$ ipython --no-banner

In [1]: import numpy as np

In [2]: np.set_printoptions(precision=3, suppress=True, linewidth=160)

In [3]: def tidy(a):
   ...:     return np.round(a, 3) + 0
   ...: 

In [4]: mat = np.load("block6.npy")

In [5]: mat
Out[5]: 
array([[ 1.1, -1.8,  1.3, -1. ,  1.7],
       [ 1.6,  1.3,  1.2, -2.3,  0.2],
       [-1.6, -0.5,  0.9, -0.1,  0.7],
       [ 0.5, -0.4, -0.1, -0.5, -0.6],
       [ 0.9,  1.2, -1.6, -1. , -1.1],
       [ 1. ,  1.3,  0.6,  0. ,  0.9],
       [-1.4, -0.7,  0.8,  0.4,  0.3],
       [-2.5,  1.1, -0.8,  1.5,  0.3],
       [-0.2, -1.9,  1.3,  0.9,  1. ],
       [-1.8, -0.5,  0.9, -0.8,  0.8],
       [ 1.2,  1.1,  0.8, -1.4,  0.3],
       [-1.2, -1.5,  0.4,  0.1,  1.4],
       [-0.1,  2.5,  0.6, -2.3,  1.6],
       [ 1.4,  1.1,  0.6, -0.4,  0.7],
       [-0.7,  1. ,  0.1,  0.2,  0.5],
       [ 2.5, -0.5,  7.5,  1. ,  0.5],
       [-0.4,  0.2, -0.3,  0.5,  0.7],
       [-2.3,  0.5, -0.4,  0.7,  0.3],
       [-0.6,  0.6,  1.8,  0.8,  0.4],
       [-2. , -0.1,  1.6,  0.6,  0.4],
       [-0.7, -0.2, -2.1, -1. ,  0.5],
       [-1.3,  1.6,  0.8,  0.1,  3.4],
       [-1.3,  0.6,  0. ,  1.7, -0.1],
       [-0.7, -1.8,  2. ,  1. , -0.4],
       [ 1.1,  2. , -0.4,  0.7,  1.5],
       [ 0.1,  0. ,  0.6,  1.6,  0. ],
       [ 0.8,  0.8,  0.3,  0.4,  1.2],
       [ 1.1, -0.2, -1.1, -0.1,  1.1],
       [ 0. , -1.8,  0.3,  0.5,  0.4],
       [ 1. ,  1.6,  0.3, -1. ,  1.4],
       [ 1.4, -1. ,  1.8, -0.2,  1.4],
       [ 0. , -1.6,  0.5,  1.3, -0.6],
       [ 1.5, -0.1, -0.7, -2.1, -0.3]])

In [6]: cen = mat - mat.mean(axis=0)

In [7]: V = np.linalg.svd(cen)[2][:3]

In [8]: out = cen - cen @ V.T @ V

In [9]: tidy(np.diag(V.T @ V))
Out[9]: array([0.734, 0.831, 0.911, 0.35 , 0.174])

In [10]: tidy(out.std(axis=0))
Out[10]: array([0.389, 0.333, 0.212, 0.629, 0.693])

In [11]: tidy(np.linalg.norm(out) / np.linalg.norm(cen))
Out[11]: np.float64(0.405)

In [12]: W2 = mat[[0, 31]].astype(float)

In [13]: for _ in range(7):
    ...:     z = np.linalg.norm(mat[:, None] - W2, axis=-1).argmin(axis=1)
    ...:     W2 = np.array([mat[z == j].mean(axis=0) for j in range(2)])
    ...: 

In [14]: z
Out[14]: array([0, 0, 1, 1, 0, 0, 1, 1, 1, 1, 0, 1, 0, 0, 1, 0, 1, 1, 1, 1, 1, 0, 1, 1, 0, 1, 0, 0, 1, 0, 0, 1, 0])

In [15]: np.abs(W2[1] - W2[0]).argmax()
Out[15]: np.int64(0)

In [16]: tidy(W2[1] - W2[0])
Out[16]: array([-1.947, -1.116, -0.383,  1.162, -0.633])

In [17]: np.bincount(z)
Out[17]: array([15, 18])

In [18]: cen = mat - mat.mean(axis=0)

In [19]: Uu, sigma, Vh = np.linalg.svd(cen, full_matrices=False)

In [20]: (np.sign(Uu[:, 0]) == np.sign(Uu[0, 0])).astype(int)
Out[20]: array([1, 1, 0, 0, 0, 0, 1, 0, 1, 0, 1, 0, 0, 1, 0, 1, 0, 0, 1, 1, 0, 0, 0, 1, 0, 1, 0, 0, 1, 0, 1, 1, 0])

In [21]: tidy(Vh[0] * np.sign(Vh[0, np.abs(Vh[0]).argmax()]))
Out[21]: array([ 0.308, -0.294,  0.893,  0.142,  0.024])

In [22]: np.searchsorted(np.cumsum(sigma ** 2) / (sigma ** 2).sum(), 0.9) + 1
Out[22]: np.int64(4)

In [23]: tidy(cen.mean(axis=0))
Out[23]: array([0., 0., 0., 0., 0.])

In [24]: tidy((sigma ** 2).sum() ** 2 / (sigma ** 4).sum())
Out[24]: np.float64(3.685)

In [25]: np.abs(Vh[0]).argmax()
Out[25]: np.int64(2)

In [26]: w1 = np.array([[8, 8, -2, -5],
    ...:     [9, 0, -1, -8],
    ...:     [7, 5, -6, -1],
    ...:     [7, 9, 5, -9],
    ...:     [0, -2, -4, 4]])

In [27]: coef = np.array([-2, -3, 2, -3])

In [28]: hid = np.maximum(mat @ w1 + coef, 0)

In [29]: (hid > 0).astype(int)
Out[29]: 
array([[0, 0, 0, 1],
       [1, 0, 0, 0],
       [0, 0, 0, 1],
       [0, 0, 1, 0],
       [0, 0, 1, 0],
       [1, 1, 0, 0],
       [0, 0, 1, 1],
       [0, 0, 1, 0],
       [0, 1, 0, 1],
       [0, 0, 0, 1],
       [1, 0, 0, 0],
       [0, 0, 0, 1],
       [1, 0, 0, 1],
       [1, 1, 0, 0],
       [1, 0, 1, 0],
       [1, 1, 0, 0],
       [0, 0, 1, 0],
       [0, 0, 1, 0],
       [1, 1, 0, 0],
       [0, 0, 0, 1],
       [0, 0, 1, 1],
       [1, 0, 0, 1],
       [1, 1, 1, 0],
       [0, 1, 0, 1],
       [1, 1, 0, 0],
       [1, 1, 1, 0],
       [1, 1, 0, 0],
       [0, 0, 1, 0],
       [0, 1, 1, 1],
       [1, 0, 0, 0],
       [1, 1, 0, 1],
       [0, 1, 1, 0],
       [0, 0, 0, 1]])

In [30]: tidy((hid > 0).mean(axis=0))
Out[30]: array([0.455, 0.394, 0.394, 0.424])

In [31]: W2 = np.array([[2, 2, 0], [4, 5, 6], [4, 5, 6], [9, 7, 5]])

In [32]: (hid @ W2).round(6).argmax(axis=1)
Out[32]: array([0, 0, 0, 2, 2, 1, 0, 2, 0, 0, 0, 0, 0, 1, 1, 1, 2, 2, 1, 0, 0, 0, 2, 2, 1, 1, 1, 2, 0, 0, 1, 2, 0])

In [33]: w1 @ W2
Out[33]: 
array([[ -5,  11,  11],
       [-58, -43, -46],
       [  1,   2, -11],
       [-11,  21,  39],
       [ 12,  -2, -16]])

In [34]: dist = np.linalg.norm(mat[:, None] - mat[None], axis=-1)

In [35]: np.unravel_index(dist.round(6).argmax(), dist.shape)
Out[35]: (np.int64(15), np.int64(20))

In [36]: dist.mean(axis=1).argmax()
Out[36]: np.int64(15)

In [37]: dist.shape
Out[37]: (33, 33)

In [38]: np.flatnonzero(dist[6] < dist.mean() / 2)
Out[38]: array([ 2,  6,  9, 11, 19])

In [39]: F = np.load("case17.npy")

In [40]: F
Out[40]: 
array([[-0.523, -0.854,  0.207],
       [ 0.47 ,  0.327, -0.327],
       [-0.883, -0.988,  0.537],
       [ 0.264,  0.405, -0.129],
       [-0.405, -0.354,  0.264],
       [-0.207, -0.235,  0.119],
       [-0.598, -0.943,  0.197],
       [ 0.363,  0.944,  0.05 ],
       [ 0.01 , -0.744, -0.197],
       [-0.923, -0.998,  0.523],
       [-0.797, -0.986,  0.363],
       [ 0.139, -0.598, -0.245],
       [ 0.972,  1.   , -0.635],
       [ 0.188, -0.371, -0.226],
       [ 0.264,  0.972,  0.207],
       [ 0.06 , -0.578, -0.178],
       [ 0.363,  0.726, -0.119],
       [ 0.397,  0.446, -0.235],
       [ 0.786,  0.992, -0.282],
       [ 0.06 ,  0.778,  0.159],
       [-0.716, -0.964,  0.31 ],
       [-0.1  , -0.896, -0.207]])

In [41]: cen = F - F.mean(axis=0)

In [42]: Uu, sigma, Vh = np.linalg.svd(cen, full_matrices=False)

In [43]: np.linalg.matrix_rank(cen)
Out[43]: np.int64(3)

In [44]: tidy(sigma ** 2 / (sigma ** 2).sum())
Out[44]: array([0.882, 0.116, 0.002])

In [45]: np.searchsorted(np.cumsum(sigma ** 2) / (sigma ** 2).sum(), 0.9) + 1
Out[45]: np.int64(2)

In [46]: tidy(cen.mean(axis=0))
Out[46]: array([0., 0., 0.])

In [47]: (np.sign(Uu[:, 0]) == np.sign(Uu[0, 0])).astype(int)
Out[47]: array([1, 0, 1, 0, 1, 1, 1, 0, 1, 1, 1, 1, 0, 1, 0, 1, 0, 0, 0, 0, 1, 1])

In [48]: tidy(Vh[0] * np.sign(Vh[0, np.abs(Vh[0]).argmax()]))
Out[48]: array([ 0.537,  0.816, -0.216])

In [49]: cen = (F - F.mean(axis=0)) / F.std(axis=0)

In [50]: np.argwhere(np.abs(cen) > 2)
Out[50]: array([[12,  2]])

In [51]: cen.std(axis=0)
Out[51]: array([1., 1., 1.])

In [52]: coef = np.linalg.lstsq(np.delete(cen, 0, axis=1), cen[:, 0])[0]

In [53]: tidy(coef)
Out[53]: array([ 0.541, -0.613])

In [54]: x0 = np.array([2, 2, 0, 2, 3])

In [55]: target = mat @ x0

In [56]: tidy(np.linalg.pinv(mat) @ mat)
Out[56]: 
array([[1., 0., 0., 0., 0.],
       [0., 1., 0., 0., 0.],
       [0., 0., 1., 0., 0.],
       [0., 0., 0., 1., 0.],
       [0., 0., 0., 0., 1.]])

In [57]: tidy(np.linalg.solve(mat.T @ mat, mat.T @ target))
Out[57]: array([2., 2., 0., 2., 3.])

In [58]: rng = np.random.default_rng(68)

In [59]: target = target + 0.02 * rng.normal(size=33)

In [60]: tidy(target)
Out[60]: 
array([ 1.737,  1.817, -2.286, -2.6  , -1.074,  7.316, -2.499,  1.106,  0.57 , -3.783,  2.711, -1.041,  5.028,  6.314,  2.513,  7.499,  2.684, -1.273,  2.811,
       -1.789, -2.302, 11.019,  1.705, -4.174, 12.09 ,  3.418,  7.569,  4.854, -1.397,  7.395,  4.603, -2.386, -2.333])

In [61]: coef, *_ = np.linalg.lstsq(mat, target)

In [62]: tidy(mat.T @ (target - mat @ coef))
Out[62]: array([0., 0., 0., 0., 0.])

In [63]: [round(float(np.linalg.norm(np.linalg.solve(mat.T @ mat + lam * np.eye(5), mat.T @ target))), 2) for lam in (0, 1, 10, 100)]
Out[63]: [4.58, 4.39, 3.33, 1.21]
